>>> import numpy as np
>>> import numpy.linalg as la
>>> np.set_printoptions(precision=1, suppress=True, linewidth=200)
>>> feats = np.loadtxt("arr.csv", delimiter=",")
>>> feats
array([[2., 1., 0., 0., 0., 0.],
       [2., 3., 0., 0., 0., 0.],
       [1., 0., 0., 0., 0., 0.],
       [0., 0., 2., 1., 0., 0.],
       [0., 0., 2., 3., 0., 0.],
       [0., 0., 1., 0., 0., 0.],
       [0., 0., 0., 0., 2., 1.],
       [0., 0., 0., 0., 2., 3.],
       [0., 0., 0., 0., 1., 0.]])
>>> blk = np.stack([feats, 3 * feats, feats[::-1]])
>>> blk.sum(axis=0)
array([[ 8.,  4.,  0.,  0.,  1.,  0.],
       [ 8., 12.,  0.,  0.,  2.,  3.],
       [ 4.,  0.,  0.,  0.,  2.,  1.],
       [ 0.,  0.,  9.,  4.,  0.,  0.],
       [ 0.,  0., 10., 15.,  0.,  0.],
       [ 0.,  0.,  6.,  1.,  0.,  0.],
       [ 1.,  0.,  0.,  0.,  8.,  4.],
       [ 2.,  3.,  0.,  0.,  8., 12.],
       [ 2.,  1.,  0.,  0.,  4.,  0.]])
>>> la.matrix_rank(blk)
array([6, 6, 6])
>>> u = np.array([2, 1, 3])
>>> np.array([np.convolve(row, u, "same") for row in feats])
array([[4., 7., 3., 0., 0., 0.],
       [8., 9., 9., 0., 0., 0.],
       [1., 3., 0., 0., 0., 0.],
       [0., 4., 4., 7., 3., 0.],
       [0., 4., 8., 9., 9., 0.],
       [0., 2., 1., 3., 0., 0.],
       [0., 0., 0., 4., 4., 7.],
       [0., 0., 0., 4., 8., 9.],
       [0., 0., 0., 2., 1., 3.]])
>>> np.polyval(u, feats[4])
array([ 3.,  3., 13., 24.,  3.,  3.])
>>> np.correlate(feats[4], feats[1], "full")
array([ 0.,  0.,  0.,  0.,  0.,  0.,  6., 13.,  6.,  0.,  0.])
>>> Uu, s, Vh = la.svd(feats, full_matrices=False)
>>> np.round(Uu.T @ Uu, 1) + 0
array([[1., 0., 0., 0., 0., 0.],
       [0., 1., 0., 0., 0., 0.],
       [0., 0., 1., 0., 0., 0.],
       [0., 0., 0., 1., 0., 0.],
       [0., 0., 0., 0., 1., 0.],
       [0., 0., 0., 0., 0., 1.]])
>>> np.cumsum(s ** 2) / np.sum(s ** 2)
array([0.3, 0.6, 0.9, 0.9, 1. , 1. ])
>>> s / s[0]
array([1. , 1. , 1. , 0.3, 0.3, 0.3])
>>> np.round(Vh @ Vh.T, 1) + 0
array([[1., 0., 0., 0., 0., 0.],
       [0., 1., 0., 0., 0., 0.],
       [0., 0., 1., 0., 0., 0.],
       [0., 0., 0., 1., 0., 0.],
       [0., 0., 0., 0., 1., 0.],
       [0., 0., 0., 0., 0., 1.]])
>>> np.round(Uu.T @ feats @ Vh.T, 1) + 0
array([[4.2, 0. , 0. , 0. , 0. , 0. ],
       [0. , 4.2, 0. , 0. , 0. , 0. ],
       [0. , 0. , 4.2, 0. , 0. , 0. ],
       [0. , 0. , 0. , 1.2, 0. , 0. ],
       [0. , 0. , 0. , 0. , 1.2, 0. ],
       [0. , 0. , 0. , 0. , 0. , 1.2]])
>>> (s > 1e-8).sum()
np.int64(6)
>>> ang = np.radians(45)
>>> R = np.eye(6)
>>> R[5, 5] = R[0, 0] = np.cos(ang)
>>> R[5, 0], R[0, 5] = -np.sin(ang), np.sin(ang)
>>> R
array([[ 0.7,  0. ,  0. ,  0. ,  0. ,  0.7],
       [ 0. ,  1. ,  0. ,  0. ,  0. ,  0. ],
       [ 0. ,  0. ,  1. ,  0. ,  0. ,  0. ],
       [ 0. ,  0. ,  0. ,  1. ,  0. ,  0. ],
       [ 0. ,  0. ,  0. ,  0. ,  1. ,  0. ],
       [-0.7,  0. ,  0. ,  0. ,  0. ,  0.7]])
>>> other = feats @ R.T
>>> np.abs(other - feats).max(axis=0)
array([2.1, 0. , 0. , 0. , 0. , 1.4])
>>> u, v = feats[6], feats[8]
>>> u @ u
np.float64(5.0)
>>> pr = (u @ v) / (u @ u) * u
>>> np.outer(u, v)
array([[0., 0., 0., 0., 0., 0.],
       [0., 0., 0., 0., 0., 0.],
       [0., 0., 0., 0., 0., 0.],
       [0., 0., 0., 0., 0., 0.],
       [0., 0., 0., 0., 2., 0.],
       [0., 0., 0., 0., 1., 0.]])
>>> other = np.array([[0, -2, 2, -2, 3, 1, -3, -1],
...     [-1, 2, 3, 3, 0, -3, -2, 3],
...     [3, 0, 0, -2, 3, -3, -1, 3],
...     [-1, 0, 3, 1, -1, 0, 2, -3],
...     [-2, 1, -1, -2, -2, -2, 2, 0],
...     [-1, 1, 0, 2, -1, -2, 2, -2],
...     [-3, 2, 1, -2, -2, -2, -2, 0],
...     [1, 2, 1, 3, -2, 3, 1, 0]])
>>> M = np.triu(other)
>>> M
array([[ 0, -2,  2, -2,  3,  1, -3, -1],
       [ 0,  2,  3,  3,  0, -3, -2,  3],
       [ 0,  0,  0, -2,  3, -3, -1,  3],
       [ 0,  0,  0,  1, -1,  0,  2, -3],
       [ 0,  0,  0,  0, -2, -2,  2,  0],
       [ 0,  0,  0,  0,  0, -2,  2, -2],
       [ 0,  0,  0,  0,  0,  0, -2,  0],
       [ 0,  0,  0,  0,  0,  0,  0,  0]])
>>> rng = np.random.default_rng(54)
>>> other = M + rng.integers(-2, 3, (8, 7)) @ rng.integers(-2, 3, (7, 8))
>>> other
array([[  7,   6,   4,  -2,   5,   1,  -6,  -2],
       [  5,   9,   8,   1,   1,  -9,  -1,   0],
       [  6,  -9,  -6,  14,   5,   5,  -4,   4],
       [  2, -10,  -1,   9,   3,  15,  -2,  -2],
       [ -4,   2,  -2,   2,   1,  -3,  -3,   4],
       [  5,   4,  -2,  -3,  -6,  -7,   5,  -2],
       [  2,   9,   3,  -5,  -3,  -8,   4,  -6],
       [  8,   2,  -1,   6,   1,   1,  -1,  -2]])
>>> la.matrix_rank(other - M, tol=1e-8)
np.int64(7)
>>> np.round(la.svd(other - M, compute_uv=False), 1) + 0
array([34.5, 18.1, 11. ,  9.3,  6.1,  3.1,  0.6,  0. ])
>>> np.abs(other - M).sum(axis=1)
array([23, 30, 51, 45, 23, 28, 42, 22])
>>> w1 = np.array([[0, 1], [2, 1], [1, 0], [3, 2], [0, 0], [3, 0], [0, 1], [3, 1]])
>>> coef = np.array([-3, 2])
>>> H = np.maximum(other @ w1 + coef, 0)
>>> la.matrix_rank(H)
np.int64(2)
>>> (H > 0).mean(axis=0)
array([0.6, 1. ])
>>> C = np.array([[4, 3, 7], [4, 0, 2]])
>>> w1 @ C
array([[ 4,  0,  2],
       [12,  6, 16],
       [ 4,  3,  7],
       [20,  9, 25],
       [ 0,  0,  0],
       [12,  9, 21],
       [ 4,  0,  2],
       [16,  9, 23]])
>>> Uu, s, Vh = la.svd(M)
>>> vecs = Vh[:(s > 1e-8).sum()]
>>> x = M[0] + 2 * M[7] + rng.integers(2) * np.eye(8)[4]
>>> x
array([ 0., -2.,  2., -2.,  3.,  1., -3., -1.])
>>> np.allclose(vecs.T @ vecs @ x, x)
True
>>> np.round(vecs.T @ vecs, 1) + 0
array([[0., 0., 0., 0., 0., 0., 0., 0.],
       [0., 1., 0., 0., 0., 0., 0., 0.],
       [0., 0., 1., 0., 0., 0., 0., 0.],
       [0., 0., 0., 1., 0., 0., 0., 0.],
       [0., 0., 0., 0., 1., 0., 0., 0.],
       [0., 0., 0., 0., 0., 1., 0., 0.],
       [0., 0., 0., 0., 0., 0., 1., 0.],
       [0., 0., 0., 0., 0., 0., 0., 1.]])
>>> u = np.array([8, 5])
>>> np.cross(M[7, :3], M[3, :3])
array([0, 0, 0])
>>> np.array([np.convolve(row, u, "same") for row in M])
array([[  0, -16,   6,  -6,  14,  23, -19, -23],
       [  0,  16,  34,  39,  15, -24, -31,  14],
       [  0,   0,   0, -16,  14,  -9, -23,  19],
       [  0,   0,   0,   8,  -3,  -5,  16, -14],
       [  0,   0,   0,   0, -16, -26,   6,  10],
       [  0,   0,   0,   0,   0, -16,   6,  -6],
       [  0,   0,   0,   0,   0,   0, -16, -10],
       [  0,   0,   0,   0,   0,   0,   0,   0]])
>>> np.polyval(u, M[7])
array([5, 5, 5, 5, 5, 5, 5, 5])
>>> rk = la.matrix_rank(M)
>>> rk
np.int64(7)
>>> null = la.svd(M)[2][rk:].T
>>> [int(la.matrix_rank(np.delete(M, i, axis=0))) for i in range(8)]
[6, 6, 6, 6, 6, 6, 6, 7]
>>> la.matrix_rank(M.T @ M), la.matrix_rank(M @ M.T)
(np.int64(7), np.int64(7))
>>> [int(la.matrix_rank(M[:, :j + 1])) for j in range(8)]
[0, 1, 2, 3, 4, 5, 6, 7]
>>> null[:, 0] / null[np.abs(null[:, 0]).round(6).argmax(), 0]
array([1., 0., 0., 0., 0., 0., 0., 0.])
>>> u = np.array([2, 0, 0, 0, 2, 2, 1])
>>> v = np.array([3, -1, 0, -1, -2])
>>> F = u[:, None] + v[None, :]
>>> F
array([[ 5,  1,  2,  1,  0],
       [ 3, -1,  0, -1, -2],
       [ 3, -1,  0, -1, -2],
       [ 3, -1,  0, -1, -2],
       [ 5,  1,  2,  1,  0],
       [ 5,  1,  2,  1,  0],
       [ 4,  0,  1,  0, -1]])
>>> # looks like rank 2
>>> Uu, s, Vh = la.svd(F)
>>> np.argmax(s[:-1] / (s[1:] + 1e-6)) + 1
np.int64(2)
>>> other = Uu[:, :2] @ np.diag(s[:2]) @ Vh[:2]
>>> round(la.norm(F - other, 2), 1), np.round(s[2], 1)
(np.float64(0.0), np.float64(0.0))
>>> round(np.abs(F - other).max(), 1)
np.float64(0.0)
>>> la.matrix_rank(F, rtol=0.05)
np.int64(2)
>>> ang = np.radians(120)
>>> R = np.eye(5)
>>> R[2, 2] = R[0, 0] = np.cos(ang)
>>> R[2, 0], R[0, 2] = -np.sin(ang), np.sin(ang)
>>> R
array([[-0.5,  0. ,  0.9,  0. ,  0. ],
       [ 0. ,  1. ,  0. ,  0. ,  0. ],
       [-0.9,  0. , -0.5,  0. ,  0. ],
       [ 0. ,  0. ,  0. ,  1. ,  0. ],
       [ 0. ,  0. ,  0. ,  0. ,  1. ]])
>>> other = F @ R.T
>>> round(la.det(R), 1), round(np.trace(R), 1)
(np.float64(1.0), np.float64(2.0))
>>> R @ R
array([[-0.5,  0. , -0.9,  0. ,  0. ],
       [ 0. ,  1. ,  0. ,  0. ,  0. ],
       [ 0.9,  0. , -0.5,  0. ,  0. ],
       [ 0. ,  0. ,  0. ,  1. ,  0. ],
       [ 0. ,  0. ,  0. ,  0. ,  1. ]])
>>> np.flatnonzero(la.matrix_power((R != 0) + (R.T != 0) + np.eye(5), 5)[3])
array([3])
>>> arr = np.load("data.npy")
>>> arr
array([[ 0. ,  0.1,  0. ,  0.1],
       [ 0. , -1. ,  0. , -0.9],
       [ 0. ,  0.9,  0. ,  0.7],
       [ 0. ,  0.6,  0. ,  0.4],
       [ 0. , -0.4,  0. , -0.3],
       [ 0. ,  0.8,  0. ,  0.6],
       [ 0. ,  0.4,  0. ,  0.3],
       [ 0. , -0.3,  0. , -0.2],
       [ 0. , -1. ,  0. , -0.9],
       [ 0. , -0.7,  0. , -0.5],
       [ 0. ,  0.6,  0. ,  0.4],
       [ 0. , -0.4,  0. , -0.3],
       [ 0. , -0.3,  0. , -0.2],
       [ 0. , -0.6,  0. , -0.4],
       [ 0. , -0.9,  0. , -0.7],
       [ 0. , -0.8,  0. , -0.6],
       [ 0. ,  0.8,  0. ,  0.6],
       [ 0. , -0.8,  0. , -0.7],
       [ 0. , -0.6,  0. , -0.4],
       [ 0. , -0.9,  0. , -0.7],
       [ 0. ,  0. ,  0. ,  0. ],
       [ 0. , -1. ,  0. , -0.9],
       [ 0. ,  0.3,  0. ,  0.2],
       [ 0. ,  1. ,  0. ,  1. ],
       [ 0. ,  1. ,  0. ,  0.9],
       [ 0. ,  0. ,  0. ,  0. ],
       [ 0. , -0.5,  0. , -0.3],
       [ 0. ,  0.7,  0. ,  0.5],
       [ 0. ,  0.3,  0. ,  0.2],
       [ 0. ,  0.3,  0. ,  0.2],
       [ 0. , -0.8,  0. , -0.7],
       [ 0. ,  0.9,  0. ,  0.7],
       [ 0. ,  0.2,  0. ,  0.1],
       [ 0. , -0.1,  0. , -0.1],
       [ 0. ,  0.6,  0. ,  0.4],
       [ 0. , -0.6,  0. , -0.4]])
>>> la.lstsq(M[:-1].T, M[-1])[2]
np.int32(7)
>>> round(float(np.trace(la.pinv(M) @ M)), 1)
7.0
>>> np.argsort(-la.norm(arr, axis=0).round(6), kind="stable")[:3]
array([1, 3, 0])
>>> [round(float(x), 1) for x in la.svd(arr, compute_uv=False)[:3]]
[5.1, 0.3, 0.0]
>>> la.matrix_rank(arr, rtol=0.1)
np.int64(1)
>>> Uu, s, Vh = la.svd(arr)
>>> vecs = Vh[:(s > 1e-8).sum()]
>>> x = arr[21] + 5 * arr[18] + rng.integers(2) * np.eye(4)[3]
>>> x
array([ 0. , -4. ,  0. , -1.9])
>>> la.matrix_rank(np.vstack([arr, x]))
np.int64(2)
>>> np.allclose(vecs.T @ vecs @ x, x)
True
>>> cov = arr.T @ arr
>>> (arr @ arr.T).shape
(36, 36)
>>> la.svd(arr, compute_uv=False) ** 2
array([26. ,  0.1,  0. ,  0. ])
>>> np.round(np.trace(cov), 1), round((arr ** 2).sum(), 1)
(np.float64(26.1), np.float64(26.1))
>>> np.diag(cov)
array([ 0. , 15.8,  0. , 10.3])
>>> np.round(la.eigvalsh(cov)[::-1], 1) + 0
array([26. ,  0.1,  0. ,  0. ])
>>> cov
array([[ 0. ,  0. ,  0. ,  0. ],
       [ 0. , 15.8,  0. , 12.7],
       [ 0. ,  0. ,  0. ,  0. ],
       [ 0. , 12.7,  0. , 10.3]])
>>> Uu, s, Vh = la.svd(arr)
>>> np.argmax(s[:-1] / (s[1:] + 1e-6)) + 1
np.int64(2)
>>> s
array([5.1, 0.3, 0. , 0. ])
>>> other = Uu[:, :2] @ np.diag(s[:2]) @ Vh[:2]
>>> round(float(np.abs(arr - other).max()), 1)
0.0
>>> np.round(la.norm(arr - other) / la.norm(arr), 1)
np.float64(0.0)
>>> other = np.array([[4, 2, -4, -4, 3, 1, 4, 1, 3],
...     [-5, 4, -1, -1, 1, -3, -2, 5, 5],
...     [3, 5, -4, 4, -1, -5, -2, -4, 5],
...     [1, 4, 4, -5, -4, -5, 1, -2, -1],
...     [1, 1, 2, -3, 5, -2, -3, -2, 1],
...     [-1, 4, 2, 2, 0, 2, 0, -1, 5],
...     [5, 4, -1, -4, 5, 3, 3, 1, 5],
...     [-2, 1, 5, -5, 3, 2, 3, 1, 3],
...     [1, 0, -4, -5, -5, 0, -1, -3, 0]])
>>> mat = np.triu(other, 1)
>>> mat
array([[ 0,  2, -4, -4,  3,  1,  4,  1,  3],
       [ 0,  0, -1, -1,  1, -3, -2,  5,  5],
       [ 0,  0,  0,  4, -1, -5, -2, -4,  5],
       [ 0,  0,  0,  0, -4, -5,  1, -2, -1],
       [ 0,  0,  0,  0,  0, -2, -3, -2,  1],
       [ 0,  0,  0,  0,  0,  0,  0, -1,  5],
       [ 0,  0,  0,  0,  0,  0,  0,  1,  5],
       [ 0,  0,  0,  0,  0,  0,  0,  0,  3],
       [ 0,  0,  0,  0,  0,  0,  0,  0,  0]])
>>> # rows and columns are dependent
>>> np.round(np.abs(la.eigvals(mat)).max(), 1)
np.float64(0.0)
>>> np.sort(np.abs(la.eigvals(mat)))
array([0., 0., 0., 0., 0., 0., 0., 0., 0.])
>>> np.allclose(mat @ mat.T, mat.T @ mat)
False
>>> mat @ mat
array([[  0,   0,  -2, -18,  22,  28,  -9,  31,  25],
       [  0,   0,   0,  -4,   5,   8,  -2,   5, -13],
       [  0,   0,   0,   0, -16, -18,   7,  -3, -52],
       [  0,   0,   0,   0,   0,   8,  12,  14, -30],
       [  0,   0,   0,   0,   0,   0,   0,  -1, -31],
       [  0,   0,   0,   0,   0,   0,   0,   0,  -3],
       [  0,   0,   0,   0,   0,   0,   0,   0,   3],
       [  0,   0,   0,   0,   0,   0,   0,   0,   0],
       [  0,   0,   0,   0,   0,   0,   0,   0,   0]])
>>> la.matrix_rank(mat - mat[0, 0] * np.eye(9))
np.int64(7)
>>> np.prod(np.diag(mat)), round(la.det(mat), 1)
(np.int64(0), np.float64(0.0))
